% ipython --no-banner

In [1]: import numpy as np

In [2]: np.set_printoptions(suppress=True, linewidth=100)

In [3]: feats = np.array([[1, 3, 2, 2, 1, 1, 1],
   ...:     [0, 3, 1, 0, 0, 1, 1],
   ...:     [1, 6, 1, 2, 1, 0, 2],
   ...:     [2, 3, 1, 2, 1, 0, 1],
   ...:     [2, 3, 1, 2, 0, 1, 1]])

In [4]: M2 = feats / np.sqrt((feats ** 2).mean(axis=1, keepdims=True))

In [5]: np.linalg.matrix_rank(feats - feats.mean(axis=1, keepdims=True))
Out[5]: np.int64(5)

In [6]: M2[3].round(2)
Out[6]: array([1.18, 1.77, 0.59, 1.18, 0.59, 0.  , 0.59])

In [7]: np.round(feats - feats.mean(axis=1, keepdims=True), 2)
Out[7]: 
array([[-0.57,  1.43,  0.43,  0.43, -0.57, -0.57, -0.57],
       [-0.86,  2.14,  0.14, -0.86, -0.86,  0.14,  0.14],
       [-0.86,  4.14, -0.86,  0.14, -0.86, -1.86,  0.14],
       [ 0.57,  1.57, -0.43,  0.57, -0.43, -1.43, -0.43],
       [ 0.57,  1.57, -0.43,  0.57, -1.43, -0.43, -0.43]])

In [8]: np.round(np.linalg.norm(M2, axis=1), 2)
Out[8]: array([2.65, 2.65, 2.65, 2.65, 2.65])

In [9]: np.linalg.matrix_rank(M2) == np.linalg.matrix_rank(feats)
Out[9]: np.True_

In [10]: feats.mean(axis=0)
Out[10]: array([1.2, 3.6, 1.2, 1.6, 0.6, 0.6, 1.2])

In [11]: np.round(np.linalg.svd(feats, compute_uv=False), 2)
Out[11]: array([10.48,  2.4 ,  1.69,  1.17,  0.44])

In [12]: feats.sum(axis=0)
Out[12]: array([ 6, 18,  6,  8,  3,  3,  6])

In [13]: feats - feats[0]
Out[13]: 
array([[ 0,  0,  0,  0,  0,  0,  0],
       [-1,  0, -1, -2, -1,  0,  0],
       [ 0,  3, -1,  0,  0, -1,  1],
       [ 1,  0, -1,  0,  0, -1,  0],
       [ 1,  0, -1,  0, -1,  0,  0]])

In [14]: M2 = feats[0, 0] * feats[1:] - np.outer(feats[1:, 0], feats[0])

In [15]: M2
Out[15]: 
array([[ 0,  3,  1,  0,  0,  1,  1],
       [ 0,  3, -1,  0,  0, -1,  1],
       [ 0, -3, -3, -2, -1, -2, -1],
       [ 0, -3, -3, -2, -2, -1, -1]])

In [16]: np.flatnonzero(~M2.round(6).any(axis=1))
Out[16]: array([], dtype=int64)

In [17]: np.round(np.linalg.norm(M2, axis=0), 2)
Out[17]: array([0.  , 6.  , 4.47, 2.83, 2.24, 2.65, 2.  ])

In [18]: round(float(np.linalg.norm(M2[0], 1)), 2), np.round(np.linalg.norm(M2[0], np.inf), 2)
Out[18]: (6.0, np.float64(3.0))

In [19]: np.round(np.linalg.norm(M2, axis=1), 2)
Out[19]: array([3.46, 3.46, 5.29, 5.29])

In [20]: round(float(np.linalg.norm(M2) ** 2 / np.linalg.norm(M2, 2) ** 2), 2)
Out[20]: 1.23

In [21]: round(float(np.linalg.norm(M2[0] - M2[2])), 2)
Out[21]: 8.37

In [22]: round(float(np.linalg.norm(M2, 2)), 2)
Out[22]: 8.07

In [23]: left, sv, vt = np.linalg.svd(feats, full_matrices=False)

In [24]: np.round(np.cumsum(sv ** 2) / np.sum(sv ** 2), 2)
Out[24]: array([0.92, 0.96, 0.99, 1.  , 1.  ])

In [25]: np.round(sv / sv[0], 2)
Out[25]: array([1.  , 0.23, 0.16, 0.11, 0.04])

In [26]: (sv > 1e-8).sum()
Out[26]: np.int64(5)

In [27]: np.round(left.T @ left, 2) + 0
Out[27]: 
array([[1., 0., 0., 0., 0.],
       [0., 1., 0., 0., 0.],
       [0., 0., 1., 0., 0.],
       [0., 0., 0., 1., 0.],
       [0., 0., 0., 0., 1.]])

In [28]: M = 0.7 ** np.abs(np.subtract.outer(np.arange(6), np.arange(6)))

In [29]: M.round(2)
Out[29]: 
array([[1.  , 0.7 , 0.49, 0.34, 0.24, 0.17],
       [0.7 , 1.  , 0.7 , 0.49, 0.34, 0.24],
       [0.49, 0.7 , 1.  , 0.7 , 0.49, 0.34],
       [0.34, 0.49, 0.7 , 1.  , 0.7 , 0.49],
       [0.24, 0.34, 0.49, 0.7 , 1.  , 0.7 ],
       [0.17, 0.24, 0.34, 0.49, 0.7 , 1.  ]])

In [30]: Q, Rm = np.linalg.qr(M)

In [31]: np.round(np.abs(np.diag(Rm)), 2)
Out[31]: array([1.39, 0.51, 0.5 , 0.49, 0.47, 0.42])

In [32]: np.round(Q @ Rm, 2)
Out[32]: 
array([[1.  , 0.7 , 0.49, 0.34, 0.24, 0.17],
       [0.7 , 1.  , 0.7 , 0.49, 0.34, 0.24],
       [0.49, 0.7 , 1.  , 0.7 , 0.49, 0.34],
       [0.34, 0.49, 0.7 , 1.  , 0.7 , 0.49],
       [0.24, 0.34, 0.49, 0.7 , 1.  , 0.7 ],
       [0.17, 0.24, 0.34, 0.49, 0.7 , 1.  ]])

In [33]: Rm.round(2)
Out[33]: 
array([[-1.39, -1.46, -1.36, -1.17, -0.95, -0.73],
       [ 0.  , -0.51, -0.7 , -0.71, -0.64, -0.51],
       [ 0.  ,  0.  , -0.5 , -0.68, -0.67, -0.57],
       [ 0.  ,  0.  ,  0.  , -0.49, -0.64, -0.59],
       [ 0.  ,  0.  ,  0.  ,  0.  , -0.47, -0.55],
       [ 0.  ,  0.  ,  0.  ,  0.  ,  0.  ,  0.42]])

In [34]: np.round(abs(Rm[0, 0]), 2), round(float(np.linalg.norm(M[:, 0])), 2)
Out[34]: (np.float64(1.39), 1.39)
